$ python3 -q
>>> import numpy as np
>>> from numpy import linalg as LA
>>> np.set_printoptions(suppress=True, linewidth=140)
>>> data = np.loadtxt("run19.csv", delimiter=",")
>>> data
array([[ 8., -3.],
       [ 3., -7.],
       [-6.,  3.],
       [-4.,  8.],
       [ 1., -2.]])
>>> vec = np.array([-2, -2])
>>> y = data @ vec
>>> beta, lr = np.zeros(2), 1 / LA.norm(data, 2) ** 2
>>> for i in range(250):
...     beta -= lr * data.T @ (data @ beta - y)
...     if i % 50 == 0: print(i, round(LA.norm(data @ beta - y), 2))
... 
0 13.94
50 0.0
100 0.0
150 0.0
200 0.0
>>> round(LA.cond(data), 2)
np.float64(2.61)
>>> beta.round(2)
array([-2., -2.])
>>> m1 = np.array([[-1, 3], [-1, -1]])
>>> print(m1)
[[-1  3]
 [-1 -1]]
>>> vec = np.array([-1, 6])
>>> y = m1 @ vec
>>> y
array([19, -5])
>>> np.round(LA.solve(m1, m1[:, 0]), 2)
array([ 1., -0.])
>>> np.round(LA.solve(m1, y + m1[:, 1]), 2)
array([-1.,  7.])
>>> print(np.round(LA.solve(m1, y), 2))
[-1.  6.]
>>> out = np.array([[4, 0], [0, -4]])
>>> np.einsum("ij->j", m1)
array([-2,  2])
>>> out.T @ m1.T
array([[ -4,  -4],
       [-12,   4]])
>>> print(np.einsum("ik,kj->ij", m1, out))
[[ -4 -12]
 [ -4   4]]
>>> X = np.load("case0.npy")
>>> X
array([[ 1,  0,  0],
       [ 2,  1,  0],
       [ 0, -2,  1]])
>>> vec = np.array([2, 1, 0])
>>> y = X @ vec
>>> y
array([ 2,  5, -2])
>>> np.round(LA.solve(X, X[:, 1]), 2)
array([ 0.,  1., -0.])
>>> print(np.round(LA.solve(X.T, X[1]), 2))
[0. 1. 0.]
>>> np.round(LA.solve(X, 4 * y), 2)
array([ 8.,  4., -0.])
>>> np.round(LA.solve(X, y), 2)
array([ 2.,  1., -0.])
